>>> import numpy as np
>>> import numpy.linalg as la
>>> np.set_printoptions(suppress=True, linewidth=100)
>>> J = np.load("run8.npy")
>>> J
array([[ 0.,  0.,  0., -2.,  1., -2.,  3., -3.],
       [ 0.,  0.,  0.,  3.,  1.,  3.,  0., -3.],
       [ 0.,  0.,  0., -2.,  0., -2., -3., -1.],
       [-2.,  3., -2.,  0.,  0.,  0.,  0.,  0.],
       [ 1.,  1.,  0.,  0.,  0.,  0.,  0.,  0.],
       [-2.,  3., -2.,  0.,  0.,  0.,  0.,  0.],
       [ 3.,  0., -3.,  0.,  0.,  0.,  0.,  0.],
       [-3., -3., -1.,  0.,  0.,  0.,  0.,  0.]])
>>> def softmax(z):
...     e = np.exp(z - z.max(axis=-1, keepdims=True))
...     return e / e.sum(axis=-1, keepdims=True)
... 
>>> np.round(softmax(J[3] + 5), 2)
array([0.01, 0.79, 0.01, 0.04, 0.04, 0.04, 0.04, 0.04])
>>> S = J @ J.T / np.sqrt(8)
>>> softmax(S).round(6).argmax(axis=1)
array([0, 1, 2, 3, 6, 3, 6, 7])
>>> feats = np.loadtxt("test18.csv", delimiter=",")
>>> feats
array([[  0.7,   0.1,   1.9,  -1.2,  -0.9,   0.7,   0.8,   0.5,   1.7],
       [  0.1,   0.6,  -0.2,  -0.6,   1.4,   1.2,  -0.4,   0.4,  -1.1],
       [ -4. ,   8. ,   6. ,   0. ,  -8. ,  26. ,   6. ,  -6. , -14. ],
       [  0.3,   0. ,  -0.3,  -0.9,  -1.6,  -0.8,   1.2,   1.7,  -0.2],
       [ -0.5,   0.7,  -0.7,   0.4,  -1.4,  -0.3,   0.1,   0.8,  -1.9],
       [  0. ,  -0.8,   1.7,  -0.7,   1.3,   0.6,  -0.7,   0.2,   0.6],
       [ -2. ,  -1.3,   0.2,   0.5,   0.8,   0. ,   0.2,  -2.1,   0.2],
       [ -0.2,   1.6,  -0.9,   0.8,  -0.1,   1.1,  -1. ,   0.5,   0.5],
       [ -2.3,  -1. ,   0.3,   0.7,  -3. ,   0.8,   0. ,  -0.3,  -0.6],
       [ -0.4,   1.1,  -0.5,   0.9,   0.2,   1.1,   0.2,   0.5,   0.9],
       [  0.5,  -0.4,   1.1,   0.1,   1.2,  -1. ,  -1. ,   0.2,  -1.6],
       [ -0.4,  -1.3,  -1.2,  -0.4,   0.9,  -0.2,  -0.6,  -1.4,  -0.8],
       [  0.7,   1.5,   0.4,  -2.2,   0.5,  -1.3,  -1.3,   0.7,   1.3],
       [ -1.7,   0.5,  -0.9,   1.3,  -0.5,   1.3,   2.1,   0.3,  -0.3],
       [  0.5,  -1. ,   0.1,   0.6,  -0.4,  -0.5,   0.2,   0.7,  -0.6],
       [ -0.6,   0.6,  -1.4,   1. ,  -0.7,  -0.5,  -0.4,   1.4,  -0.1],
       [ -0.8,  -1.3,   0.5,  -0.7,   1.3,   0.9,  -0.9,  -1. ,   0.1],
       [ -1.2,   0.7,   0.7,  -1.6,  -1.6,   0.1,  -0.5,  -1. ,  -1.3],
       [  0.3,   0.6,  -0.1,   0.4,  -1.1,  -0.6,   0.2,   1.4,   1.9],
       [ -0.2,  -0.9,   0.2,   0.8,   0.5,   0.3,  -0.1,  -0.5,   0.3],
       [ -0.9,   0. ,  -1.2,  -0.4,   0.4,  -0.8,   0. ,   0.2,   0. ],
       [  0.4,   0.4,  -0.9,   0.1,  -0.3,  -0.3,  -1.3,  -0.8,  -0.1],
       [ -2. ,  -0.9,   1. ,  -0.8,   0.1,   2.5,  -0.9,   0.2,  -0.5],
       [ -1. ,  -0.5,   0.1,  -1.2,  -0.1,   0.4,   0.2,  -1.3,   0. ],
       [  1.1,  -1.4,   0.8,  -0.5,   0.3,  -0.2,   1.7,   0.2,   0.1],
       [  0.8,  -0.3,  -0.3,   1.9,  -0.8,  -0.3,  -1.4,  -0.2,   1. ],
       [ -0.8,   0.9,  -1.7,  -1.5,   0.1,   0.3,   0.5,   0.1,  -0.3],
       [  1.3,  -1.4,  -0.2,  -1.2,   0.5,   1.1,   0.6,   0. ,   1.8],
       [ -0.1,   0.1,  -0.5,   0.4,   1.3,  -1.2,  -0.7,   0.4,  -0.4]])
>>> gram = np.cov(feats, rowvar=False)
>>> np.round(feats.std(axis=0), 2)
array([1.14, 1.72, 1.41, 0.96, 1.78, 4.79, 1.4 , 1.39, 2.72])
>>> gram.shape
(9, 9)
>>> np.round(np.polyfit(feats[:, 2], feats[:, 7], 1), 2)
array([-0.65, -0.05])
